>>> import numpy as np
>>> np.set_printoptions(precision=3, suppress=True, linewidth=200, floatmode="fixed")
>>> def rnd(a):
...     return np.round(a, 3) + 0
... 
>>> mat = np.loadtxt("run0.csv", delimiter=",")
>>> mat
array([[-16.015,  -6.739,  -0.714,   2.147,   8.453,   4.285,   1.778],
       [  3.573,   5.001,   4.574,   1.886,   4.244,  13.138, -12.130],
       [ -4.277,  -6.162,   1.985,   0.499,  -6.272,  -4.159,  16.820],
       [ -4.680,  -7.023,   3.865, -11.105,   3.235,   4.532,  12.630],
       [  7.912,   2.187,   4.318,   4.653,   9.305, -14.340,   0.320],
       [  5.184,   1.172,  -7.503,   5.257,  13.772,   0.708,   9.881],
       [-10.857,  -0.347,  -1.985, -13.533,  -5.780,   1.755,   7.644],
       [ -7.272,  15.952,  -0.593,  -3.031,   4.114,  -7.428,  -3.321],
       [-10.594,  -2.016,  -3.612, -11.043, -10.490,   1.364,  -6.066],
       [ -8.909,   7.878, -10.185,   8.243,   5.689,  -7.192,   1.671],
       [ 13.078,   6.119,  12.437,   2.131,   3.443,  -4.325,  -1.323],
       [  1.846,  -8.880,   0.418,   8.563,   0.678,  15.169,   3.702],
       [ 10.058,   0.536,  11.137,   4.844,  -8.966,  -2.893,   7.892]])
>>> Q, V = np.linalg.qr(mat[:, :5])[0], np.linalg.qr(mat[:, 5:])[0]
>>> sigma = np.linalg.svd(Q.T @ V, compute_uv=False)
>>> rnd(np.linalg.norm(Q @ Q.T - V @ V.T, 2))
np.float64(1.0)
>>> A = np.loadtxt("m.csv", delimiter=",")
>>> A
array([[ -9.000,  -3.000, -27.000, -21.000,  -3.000],
       [  0.000,   0.000,   0.000,   0.000,   0.000],
       [ -3.000,  -1.000,  -9.000,  -7.000,  -1.000],
       [  3.000,   1.000,   9.000,   7.000,   1.000],
       [  6.000,   2.000,  18.000,  14.000,   2.000],
       [  6.000,   2.000,  18.000,  14.000,   2.000]])
>>> # column 4 repeats column 1
>>> rng = np.random.default_rng(45)
>>> lab = rng.permutation(7)
>>> A2 = mat[:, lab] * rng.choice([-1, 1], 7)
>>> print(A2)
[[ -0.714   1.778   4.285 -16.015   6.739   2.147   8.453]
 [  4.574 -12.130  13.138   3.573  -5.001   1.886   4.244]
 [  1.985  16.820  -4.159  -4.277   6.162   0.499  -6.272]
 [  3.865  12.630   4.532  -4.680   7.023 -11.105   3.235]
 [  4.318   0.320 -14.340   7.912  -2.187   4.653   9.305]
 [ -7.503   9.881   0.708   5.184  -1.172   5.257  13.772]
 [ -1.985   7.644   1.755 -10.857   0.347 -13.533  -5.780]
 [ -0.593  -3.321  -7.428  -7.272 -15.952  -3.031   4.114]
 [ -3.612  -6.066   1.364 -10.594   2.016 -11.043 -10.490]
 [-10.185   1.671  -7.192  -8.909  -7.878   8.243   5.689]
 [ 12.437  -1.323  -4.325  13.078  -6.119   2.131   3.443]
 [  0.418   3.702  15.169   1.846   8.880   8.563   0.678]
 [ 11.137   7.892  -2.893  10.058  -0.536   4.844  -8.966]]
>>> U, _, Vt = np.linalg.svd(mat.T @ A2)
>>> rnd(np.linalg.lstsq(mat, A2)[0])
array([[ 0.000,  0.000,  0.000,  1.000,  0.000,  0.000,  0.000],
       [ 0.000,  0.000,  0.000,  0.000, -1.000,  0.000,  0.000],
       [ 1.000,  0.000,  0.000,  0.000,  0.000,  0.000,  0.000],
       [ 0.000,  0.000,  0.000,  0.000,  0.000,  1.000,  0.000],
       [ 0.000,  0.000,  0.000,  0.000,  0.000,  0.000,  1.000],
       [ 0.000,  0.000,  1.000,  0.000,  0.000,  0.000,  0.000],
       [ 0.000,  1.000,  0.000,  0.000,  0.000,  0.000,  0.000]])
>>> np.linalg.matrix_rank(A, rtol=0.1)
np.int64(1)
>>> m1 = np.loadtxt("a.csv", delimiter=",")
>>> rnd(m1)
array([[  0.260, -25.432, -11.051,   7.451],
       [  0.968, -16.514,  -7.692,   5.380],
       [  1.131, -12.928,  -6.297,   4.447],
       [  1.183, -10.446,  -5.308,   3.751],
       [  1.139,  -7.218,  -3.973,   2.762],
       [  0.857,  -3.725,  -2.403,   1.517],
       [  0.793,  -3.294,  -2.192,   1.345],
       [  0.693,  -2.714,  -1.895,   1.103],
       [  0.460,  -1.679,  -1.315,   0.642],
       [  0.418,  -1.526,  -1.221,   0.571],
       [  0.236,  -0.932,  -0.820,   0.292],
       [  0.006,   0.107,   0.106,   0.006],
       [  0.008,   0.127,   0.126,   0.008],
       [  0.152,   0.572,   0.537,   0.135],
       [  0.311,   0.869,   0.773,   0.263],
       [  0.550,   1.258,   1.048,   0.445],
       [  3.304,   5.480,   3.216,   2.172],
       [  9.687,  16.329,   7.620,   5.333],
       [ 12.962,  22.296,   9.882,   6.755],
       [ 14.003,  24.235,  10.606,   7.189],
       [ 14.743,  25.623,  11.122,   7.492]])
>>> Q, Rm = np.linalg.qr(mat)
>>> print(rnd(np.abs(np.diag(Rm))))
[32.201 24.251 18.247 21.301 22.542 24.644 23.566]
>>> Q.shape, Rm.shape
((13, 7), (7, 7))
>>> U, sigma, Vt = np.linalg.svd(m1)
>>> np.argmax(sigma[:-1] / (sigma[1:] + 1e-6)) + 1
np.int64(3)
>>> A2 = U[:, :3] @ np.diag(sigma[:3]) @ Vt[:3]
>>> print(rnd(np.linalg.norm(m1 - A2) / np.linalg.norm(m1)))
0.0
>>> cov = np.cov(m1, rowvar=False)
>>> cov.shape
(4, 4)
>>> rnd(m1.std(axis=0))
array([ 4.878, 12.576,  5.720,  2.698])
>>> rnd(np.linalg.eigvalsh(cov)[::-1])
array([219.221,  13.609,   0.211,   0.000])
>>> rnd(np.corrcoef(m1.T))
array([[1.000, 0.842, 0.834, 0.730],
       [0.842, 1.000, 0.997, 0.248],
       [0.834, 0.997, 1.000, 0.244],
       [0.730, 0.248, 0.244, 1.000]])
>>> print(np.argsort(-m1.std(axis=0).round(6), kind="stable"))
[1 2 0 3]
>>> W0 = np.array([[-0.1, 0.5, -0.9, 0.3, -1.3],
...     [-1.4, -2.3, -0.1, -0.6, 0.7],
...     [0.3, 1.0, 0.4, -0.6, 1.3],
...     [0.8, -0.5, 0.2, 0.4, -1.3],
...     [-0.8, 0.4, -1.9, -1.1, -0.9],
...     [0.7, 1.4, -1.7, 0.7, -1.3],
...     [-0.2, -2.8, -1.4, -0.9, -1.0],
...     [-1.1, 0.1, 0.4, -0.4, -0.1],
...     [0.3, 1.5, -0.3, -1.5, -0.8],
...     [-1.8, 1.4, -0.2, 0.2, 0.0],
...     [-0.2, -0.7, 0.4, 0.2, -0.8],
...     [-1.8, 1.4, 0.4, 0.2, 0.5],
...     [-0.2, 0.1, 1.2, -0.2, -0.7],
...     [-1.1, 2.3, 0.5, -0.7, 0.3],
...     [0.0, -0.5, 1.7, 0.4, 0.6]])
>>> W0[:, 2] = -1 * W0[:, 0] + 0.05 * rng.normal(size=15)
>>> rnd(W0)
array([[-0.100,  0.500,  0.134,  0.300, -1.300],
       [-1.400, -2.300,  1.355, -0.600,  0.700],
       [ 0.300,  1.000, -0.277, -0.600,  1.300],
       [ 0.800, -0.500, -0.801,  0.400, -1.300],
       [-0.800,  0.400,  0.770, -1.100, -0.900],
       [ 0.700,  1.400, -0.734,  0.700, -1.300],
       [-0.200, -2.800,  0.189, -0.900, -1.000],
       [-1.100,  0.100,  1.050, -0.400, -0.100],
       [ 0.300,  1.500, -0.373, -1.500, -0.800],
       [-1.800,  1.400,  1.803,  0.200,  0.000],
       [-0.200, -0.700,  0.239,  0.200, -0.800],
       [-1.800,  1.400,  1.788,  0.200,  0.500],
       [-0.200,  0.100,  0.237, -0.200, -0.700],
       [-1.100,  2.300,  1.080, -0.700,  0.300],
       [ 0.000, -0.500, -0.050,  0.400,  0.600]])
>>> f = np.array([0, 2, 0])
>>> rnd(np.polyval(f, W0[2]))
array([ 0.600,  2.000, -0.553, -1.200,  2.600])
>>> rnd(np.cross(W0[2, :3], W0[3, :3]))
array([-0.939,  0.019, -0.950])
>>> proj = W0 @ np.linalg.solve(W0.T @ W0, W0.T)
>>> rnd(np.trace(proj))
np.float64(5.0)
>>> rnd(np.linalg.eigvalsh(proj))
array([0.000, 0.000, 0.000, 0.000, 0.000, 0.000, 0.000, 0.000, 0.000, 0.000, 1.000, 1.000, 1.000, 1.000, 1.000])
>>> A2 = W0 / np.linalg.norm(W0, axis=1, keepdims=True)
>>> cov = A2 @ A2.T
>>> np.argwhere(np.triu(np.abs(cov) > 0.95, 1))
array([[ 2, 10],
       [ 9, 11]])
>>> print(rnd(np.linalg.norm(A2, axis=1)))
[1.000 1.000 1.000 1.000 1.000 1.000 1.000 1.000 1.000 1.000 1.000 1.000 1.000 1.000 1.000]
>>> X = np.load("layer0.npy")
>>> X
array([[-3.950,  4.000,  5.000,  2.000,  0.000,  3.000,  0.000],
       [ 3.000, -1.950, -1.000,  3.000, -4.000, -4.000, -2.000],
       [-2.000,  4.000,  1.050,  4.000, -1.000, -5.000, -3.000],
       [ 4.000,  0.000,  4.000, -3.950,  2.000, -5.000, -3.000],
       [-1.000,  5.000,  0.000,  3.000, -1.950, -1.000, -3.000],
       [ 0.000,  5.000, -3.000, -1.000,  3.000, -1.950, -4.000],
       [-4.000,  4.000,  5.000,  2.000,  0.000,  3.000,  0.050]])
>>> lab = rng.permutation(7)
>>> print(lab)
[1 4 3 2 5 0 6]
>>> A2 = X[lab][:, lab]
>>> A2
array([[-1.950, -4.000,  3.000, -1.000, -4.000,  3.000, -2.000],
       [ 5.000, -1.950,  3.000,  0.000, -1.000, -1.000, -3.000],
       [ 0.000,  2.000, -3.950,  4.000, -5.000,  4.000, -3.000],
       [ 4.000, -1.000,  4.000,  1.050, -5.000, -2.000, -3.000],
       [ 5.000,  3.000, -1.000, -3.000, -1.950,  0.000, -4.000],
       [ 4.000,  0.000,  2.000,  5.000,  3.000, -3.950,  0.000],
       [ 4.000,  0.000,  2.000,  5.000,  3.000, -4.000,  0.050]])
>>> U, sigma, Vt = np.linalg.svd(X)
>>> print(rnd(sigma))
[13.655 12.020  8.651  7.415  2.746  0.660  0.003]
>>> A2 = U[:, :6] @ np.diag(sigma[:6]) @ Vt[:6]
>>> print(np.linalg.matrix_rank(A2))
6
>>> rnd(A2)
array([[-3.951,  3.999,  5.000,  1.999, -0.001,  3.000, -0.001],
       [ 3.000, -1.950, -1.000,  3.000, -4.000, -4.000, -2.000],
       [-2.000,  4.000,  1.050,  4.000, -1.000, -5.000, -3.000],
       [ 4.000,  0.000,  4.000, -3.950,  2.000, -5.000, -3.000],
       [-1.000,  5.000,  0.000,  3.000, -1.950, -1.000, -3.000],
       [ 0.000,  5.000, -3.000, -1.000,  3.000, -1.950, -4.000],
       [-3.999,  4.001,  5.000,  2.001,  0.001,  3.000,  0.051]])
>>> rnd(np.abs(X - A2).max())
np.float64(0.001)
>>> np.linalg.matrix_rank(X, rtol=0.05)
np.int64(5)
>>> A2 = np.array([[-2, 2], [2, -1], [-1, -1]])
>>> feats = np.kron(np.eye(3, dtype=int), A2)
>>> print(feats)
[[-2  2  0  0  0  0]
 [ 2 -1  0  0  0  0]
 [-1 -1  0  0  0  0]
 [ 0  0 -2  2  0  0]
 [ 0  0  2 -1  0  0]
 [ 0  0 -1 -1  0  0]
 [ 0  0  0  0 -2  2]
 [ 0  0  0  0  2 -1]
 [ 0  0  0  0 -1 -1]]
>>> vec = np.array([-4, -2, 2, -5, -3, 1])
>>> y = feats @ vec
>>> b, lr = np.zeros(6), 1 / np.linalg.norm(feats, 2) ** 2
>>> for i in range(15):
...     b -= lr * feats.T @ (feats @ b - y)
...     if i % 5 == 0: print(i, round(np.linalg.norm(feats @ b - y), 3))
... 
0 6.178
5 2.301
10 0.857
>>> rnd(b)
array([-3.877, -1.834,  2.087, -4.883, -2.970,  1.041])
>>> E = np.loadtxt("case6.csv", delimiter=",")
>>> E
array([[-0.100, -0.150,  0.300, -1.250],
       [-0.160, -0.240,  0.480, -2.000],
       [ 0.200,  0.300, -0.600,  2.500]])
>>> # rank 1
>>> U, sigma, Vt = np.linalg.svd(E)
>>> np.argmax(sigma[:-1] / (sigma[1:] + 1e-6)) + 1
np.int64(1)
>>> A2 = U[:, :1] @ np.diag(sigma[:1]) @ Vt[:1]
>>> print(rnd(np.abs(E - A2).max()))
0.0
>>> rnd(np.linalg.norm(E - A2) / np.linalg.norm(E))
np.float64(0.0)
>>> np.linalg.matrix_rank(E, rtol=0.05)
np.int64(1)
>>> rnd(np.linalg.norm(E - A2, 2)), rnd(sigma[1])
(np.float64(0.0), np.float64(0.0))
>>> M = np.array([[-2.0, 1.0, 1.0, 1.0, 1.0, 1.0, 1.0],
...     [1.0, -2.0, 1.0, 1.0, 1.0, 1.0, 1.0],
...     [1.0, 1.0, -2.0, 1.0, 1.0, 1.0, 1.0],
...     [1.0, 1.0, 1.0, -2.0, 1.0, 1.0, 1.0],
...     [1.0, 1.0, 1.0, 1.0, -2.0, 1.0, 1.0],
...     [1.0, 1.0, 1.0, 1.0, 1.0, -2.0, 1.0],
...     [1.0, 1.0, 1.0, 1.0, 1.0, 1.0, -2.0]])
>>> lab = rng.permutation(7)
>>> A2 = M[:, lab] * rng.choice([-1, 1], 7)
>>> A2
array([[-1.000, -2.000,  1.000, -1.000, -1.000,  1.000, -1.000],
       [-1.000,  1.000, -2.000, -1.000, -1.000,  1.000, -1.000],
       [-1.000,  1.000,  1.000, -1.000, -1.000,  1.000,  2.000],
       [-1.000,  1.000,  1.000, -1.000,  2.000,  1.000, -1.000],
       [-1.000,  1.000,  1.000, -1.000, -1.000, -2.000, -1.000],
       [ 2.000,  1.000,  1.000, -1.000, -1.000,  1.000, -1.000],
       [-1.000,  1.000,  1.000,  2.000, -1.000,  1.000, -1.000]])
>>> U, _, Vt = np.linalg.svd(M.T @ A2)
>>> rnd(np.linalg.lstsq(M, A2)[0])
array([[ 0.000,  1.000,  0.000,  0.000,  0.000,  0.000,  0.000],
       [ 0.000,  0.000,  1.000,  0.000,  0.000,  0.000,  0.000],
       [ 0.000,  0.000,  0.000,  0.000,  0.000,  0.000, -1.000],
       [ 0.000,  0.000,  0.000,  0.000, -1.000,  0.000,  0.000],
       [ 0.000,  0.000,  0.000,  0.000,  0.000,  1.000,  0.000],
       [-1.000,  0.000,  0.000,  0.000,  0.000,  0.000,  0.000],
       [ 0.000,  0.000,  0.000, -1.000,  0.000,  0.000,  0.000]])
>>> rnd(U @ Vt)
array([[ 0.000,  1.000,  0.000,  0.000,  0.000,  0.000,  0.000],
       [ 0.000,  0.000,  1.000,  0.000,  0.000,  0.000,  0.000],
       [ 0.000,  0.000,  0.000,  0.000,  0.000,  0.000, -1.000],
       [ 0.000,  0.000,  0.000,  0.000, -1.000,  0.000,  0.000],
       [ 0.000,  0.000,  0.000,  0.000,  0.000,  1.000,  0.000],
       [-1.000,  0.000,  0.000,  0.000,  0.000,  0.000,  0.000],
       [ 0.000,  0.000,  0.000, -1.000,  0.000,  0.000,  0.000]])
